$ python3 -q
>>> import numpy as np
>>> import numpy.linalg as la
>>> np.set_printoptions(suppress=True, linewidth=160)
>>> def rd(a):
...     return np.round(a, 3) + 0
... 
>>> K = np.load("block19.npy")
>>> K
array([[5., 1., 0., 0., 0., 0., 0., 0., 0.],
       [0., 5., 1., 0., 0., 0., 0., 0., 0.],
       [0., 0., 5., 1., 0., 0., 0., 0., 0.],
       [0., 0., 0., 5., 1., 0., 0., 0., 0.],
       [0., 0., 0., 0., 5., 1., 0., 0., 0.],
       [0., 0., 0., 0., 0., 5., 1., 0., 0.],
       [0., 0., 0., 0., 0., 0., 5., 1., 0.],
       [0., 0., 0., 0., 0., 0., 0., 5., 1.],
       [0., 0., 0., 0., 0., 0., 0., 0., 5.]])
>>> vec = np.array([9, 0, 0, 2, 6, 9, 1, 0, 5])
>>> y = K @ vec
>>> y
array([45.,  0.,  2., 16., 39., 46.,  5.,  5., 25.])
>>> rd(la.solve(K.T, K[6]))
array([0., 0., 0., 0., 0., 0., 1., 0., 0.])
>>> la.matrix_rank(K - K[0, 0] * np.eye(9))
np.int64(8)
>>> K @ K
array([[25., 10.,  1.,  0.,  0.,  0.,  0.,  0.,  0.],
       [ 0., 25., 10.,  1.,  0.,  0.,  0.,  0.,  0.],
       [ 0.,  0., 25., 10.,  1.,  0.,  0.,  0.,  0.],
       [ 0.,  0.,  0., 25., 10.,  1.,  0.,  0.,  0.],
       [ 0.,  0.,  0.,  0., 25., 10.,  1.,  0.,  0.],
       [ 0.,  0.,  0.,  0.,  0., 25., 10.,  1.,  0.],
       [ 0.,  0.,  0.,  0.,  0.,  0., 25., 10.,  1.],
       [ 0.,  0.,  0.,  0.,  0.,  0.,  0., 25., 10.],
       [ 0.,  0.,  0.,  0.,  0.,  0.,  0.,  0., 25.]])
>>> print(K @ K)
[[25. 10.  1.  0.  0.  0.  0.  0.  0.]
 [ 0. 25. 10.  1.  0.  0.  0.  0.  0.]
 [ 0.  0. 25. 10.  1.  0.  0.  0.  0.]
 [ 0.  0.  0. 25. 10.  1.  0.  0.  0.]
 [ 0.  0.  0.  0. 25. 10.  1.  0.  0.]
 [ 0.  0.  0.  0.  0. 25. 10.  1.  0.]
 [ 0.  0.  0.  0.  0.  0. 25. 10.  1.]
 [ 0.  0.  0.  0.  0.  0.  0. 25. 10.]
 [ 0.  0.  0.  0.  0.  0.  0.  0. 25.]]
>>> rd(la.matrix_power(K, 2))
array([[25., 10.,  1.,  0.,  0.,  0.,  0.,  0.,  0.],
       [ 0., 25., 10.,  1.,  0.,  0.,  0.,  0.,  0.],
       [ 0.,  0., 25., 10.,  1.,  0.,  0.,  0.,  0.],
       [ 0.,  0.,  0., 25., 10.,  1.,  0.,  0.,  0.],
       [ 0.,  0.,  0.,  0., 25., 10.,  1.,  0.,  0.],
       [ 0.,  0.,  0.,  0.,  0., 25., 10.,  1.,  0.],
       [ 0.,  0.,  0.,  0.,  0.,  0., 25., 10.,  1.],
       [ 0.,  0.,  0.,  0.,  0.,  0.,  0., 25., 10.],
       [ 0.,  0.,  0.,  0.,  0.,  0.,  0.,  0., 25.]])
>>> print(rd(np.sort(np.abs(la.eigvals(K)))))
[5. 5. 5. 5. 5. 5. 5. 5. 5.]
>>> np.trace(K)
np.float64(45.0)
>>> (K - K.T) / 2
array([[ 0. ,  0.5,  0. ,  0. ,  0. ,  0. ,  0. ,  0. ,  0. ],
       [-0.5,  0. ,  0.5,  0. ,  0. ,  0. ,  0. ,  0. ,  0. ],
       [ 0. , -0.5,  0. ,  0.5,  0. ,  0. ,  0. ,  0. ,  0. ],
       [ 0. ,  0. , -0.5,  0. ,  0.5,  0. ,  0. ,  0. ,  0. ],
       [ 0. ,  0. ,  0. , -0.5,  0. ,  0.5,  0. ,  0. ,  0. ],
       [ 0. ,  0. ,  0. ,  0. , -0.5,  0. ,  0.5,  0. ,  0. ],
       [ 0. ,  0. ,  0. ,  0. ,  0. , -0.5,  0. ,  0.5,  0. ],
       [ 0. ,  0. ,  0. ,  0. ,  0. ,  0. , -0.5,  0. ,  0.5],
       [ 0. ,  0. ,  0. ,  0. ,  0. ,  0. ,  0. , -0.5,  0. ]])
>>> feats = np.load("x.npy")
>>> rd(feats)
array([[ -9.553, -16.147,   2.637,   0.451,   1.087, -14.626,  -7.693, -16.813],
       [ -8.305, -13.836,   2.212,  -0.011,   1.3  , -11.977,  -6.453, -14.2  ],
       [ -8.091, -13.434,   2.137,  -0.091,   1.331, -11.522,  -6.239, -13.75 ],
       [ -2.973,  -2.94 ,  -0.013,  -2.007,   0.986,  -0.953,  -0.973,  -2.947],
       [ -2.642,  -2.197,  -0.178,  -2.069,   0.795,  -0.412,  -0.652,  -2.304],
       [ -1.021,  -0.054,  -0.387,  -1.104,  -0.217,   0.185,   0.033,  -0.533],
       [  0.971,   0.013,   0.383,   0.904,   0.473,   0.13 ,   0.036,   0.651],
       [  3.418,   0.255,   1.265,   2.777,   2.014,   1.197,   0.363,   2.709],
       [ 12.585,   2.846,   3.896,   7.809,   8.689,   8.604,   2.862,  12.517],
       [ 13.012,   3.004,   4.003,   8.005,   9.009,   9.011,   3.004,  13.013],
       [ 26.096,   8.748,   6.939,  13.266,  18.894,  22.743,   7.873,  29.07 ],
       [ 31.059,  11.236,   7.929,  15.   ,  22.655,  28.373,   9.902,  35.443],
       [ 42.034,  17.126,   9.963,  18.519,  30.963,  41.321,  14.612,  49.877],
       [ 44.267,  18.378,  10.356,  19.193,  32.652,  44.022,  15.6  ,  52.86 ]])
>>> rk = la.matrix_rank(feats)
>>> rk
np.int64(3)
>>> null = la.svd(feats)[2][rk:].T
>>> [int(la.matrix_rank(feats[:, :j + 1])) for j in range(8)]
[1, 2, 2, 3, 3, 3, 3, 3]
>>> [int(la.matrix_rank(np.delete(feats, i, axis=0))) for i in range(14)]
[3, 3, 3, 3, 3, 3, 3, 3, 3, 3, 3, 3, 3, 3]
>>> [int(la.matrix_rank(feats[:i])) for i in range(1, len(feats) + 1)]
[1, 2, 3, 3, 3, 3, 3, 3, 3, 3, 3, 3, 3, 3]
>>> la.matrix_rank(feats.T @ feats), la.matrix_rank(feats @ feats.T)
(np.int64(3), np.int64(3))
